>>> import numpy as np
>>> np.set_printoptions(precision=1, suppress=True, linewidth=140, floatmode="fixed")
>>> tidy = lambda a: np.round(a, 1) + 0
>>> m1 = np.load("w.npy")
>>> print(m1)
[[-6  0  6  0]
 [ 2  6 -2 -6]
 [-6  0  6  0]
 [ 2  6 -2 -6]]
>>> print(m1.sum(axis=1))
[0 0 0 0]
>>> print(m1.sum(axis=0))
[ -8  12   8 -12]
>>> print(np.diff(m1, axis=0))
[[ 8  6 -8 -6]
 [-8 -6  8  6]
 [ 8  6 -8 -6]]
>>> print(np.linalg.matrix_rank(m1))
2
>>> print(m1.shape)
(4, 4)
>>> print(m1 - m1[0])
[[ 0  0  0  0]
 [ 8  6 -8 -6]
 [ 0  0  0  0]
 [ 8  6 -8 -6]]
>>> print(np.abs(m1).max())
6
>>> print(np.unravel_index(np.abs(m1).argmax(), m1.shape))
(np.int64(0), np.int64(0))
>>> print(tidy(np.linalg.norm(m1)))
17.4
>>> print(m1.mean(axis=0))
[-2.0  3.0  2.0 -3.0]
>>> Uu, s, vt = np.linalg.svd(m1)
>>> print(tidy(s))
[14.2 10.2  0.0  0.0]
>>> out = Uu[:, :2] @ np.diag(s[:2]) @ vt[:2]
>>> print(tidy(np.abs(m1 - out).max()))
0.0
>>> print(tidy(np.linalg.norm(m1 - out, 2)), tidy(s[2]))
0.0 0.0
>>> print(np.linalg.matrix_rank(m1, rtol=0.05))
2
>>> print(np.linalg.cond(m1) > 100)
True
>>> print(np.linalg.matrix_rank(m1, rtol=0.1))
2
>>> out = m1[0, 0] * m1[1:] - np.outer(m1[1:, 0], m1[0])
>>> print(out)
[[  0 -36   0  36]
 [  0   0   0   0]
 [  0 -36   0  36]]
>>> print(np.flatnonzero(~out.round(6).any(axis=1)))
[1]
>>> Uu, s, vt = np.linalg.svd(m1)
>>> V = vt[:(s > 1e-8).sum()]
>>> rng = np.random.default_rng(351)
>>> x0 = m1[2] + 4 * m1[0] + rng.integers(2) * np.eye(4)[3]
>>> print(x0)
[-30.0   0.0  30.0   1.0]
>>> print(tidy(V.T @ V))
[[ 0.5  0.0 -0.5  0.0]
 [ 0.0  0.5  0.0 -0.5]
 [-0.5  0.0  0.5  0.0]
 [ 0.0 -0.5  0.0  0.5]]
>>> print(tidy(np.diag(V.T @ V)))
[0.5 0.5 0.5 0.5]
>>> out = np.array([[2, 3, 2, 2, 2, 0, 2, 3, 3, 0],
...     [3, 3, 0, 3, 0, 3, 0, 0, 2, 3],
...     [0, 0, 3, 1, 2, 3, 1, 0, 0, 2],
...     [1, 3, 2, 0, 2, 3, 1, 2, 0, 0],
...     [1, 2, 2, 1, 1, 2, 3, 2, 2, 2],
...     [3, 1, 3, 0, 1, 2, 1, 0, 2, 2],
...     [2, 1, 3, 1, 0, 2, 0, 3, 0, 3],
...     [0, 0, 2, 2, 0, 0, 1, 0, 3, 2],
...     [1, 0, 3, 3, 1, 1, 3, 2, 1, 1],
...     [3, 3, 1, 3, 3, 0, 0, 3, 2, 1]])
>>> mat = np.tril(out)
>>> print(mat)
[[2 0 0 0 0 0 0 0 0 0]
 [3 3 0 0 0 0 0 0 0 0]
 [0 0 3 0 0 0 0 0 0 0]
 [1 3 2 0 0 0 0 0 0 0]
 [1 2 2 1 1 0 0 0 0 0]
 [3 1 3 0 1 2 0 0 0 0]
 [2 1 3 1 0 2 0 0 0 0]
 [0 0 2 2 0 0 1 0 0 0]
 [1 0 3 3 1 1 3 2 1 0]
 [3 3 1 3 3 0 0 3 2 1]]
>>> print(np.linalg.matrix_rank(mat - mat[0, 0] * np.eye(10)))
9
>>> try:
...     np.linalg.inv(mat)
... except np.linalg.LinAlgError as e:
...     print(repr(e))
... 
LinAlgError('Singular matrix')
>>> print(mat @ mat)
[[ 4  0  0  0  0  0  0  0  0  0]
 [15  9  0  0  0  0  0  0  0  0]
 [ 0  0  9  0  0  0  0  0  0  0]
 [11  9  6  0  0  0  0  0  0  0]
 [10 11 10  1  1  0  0  0  0  0]
 [16  7 17  1  3  4  0  0  0  0]
 [14  8 17  0  2  4  0  0  0  0]
 [ 4  7 13  1  0  2  0  0  0  0]
 [16 15 36 11  3  9  5  2  1  0]
 [26 27 28 18  8  2  9  7  4  1]]
>>> print([int(np.linalg.matrix_rank(np.linalg.matrix_power(mat, p))) for p in range(1, 11)])
[9, 8, 7, 7, 7, 7, 7, 7, 7, 7]
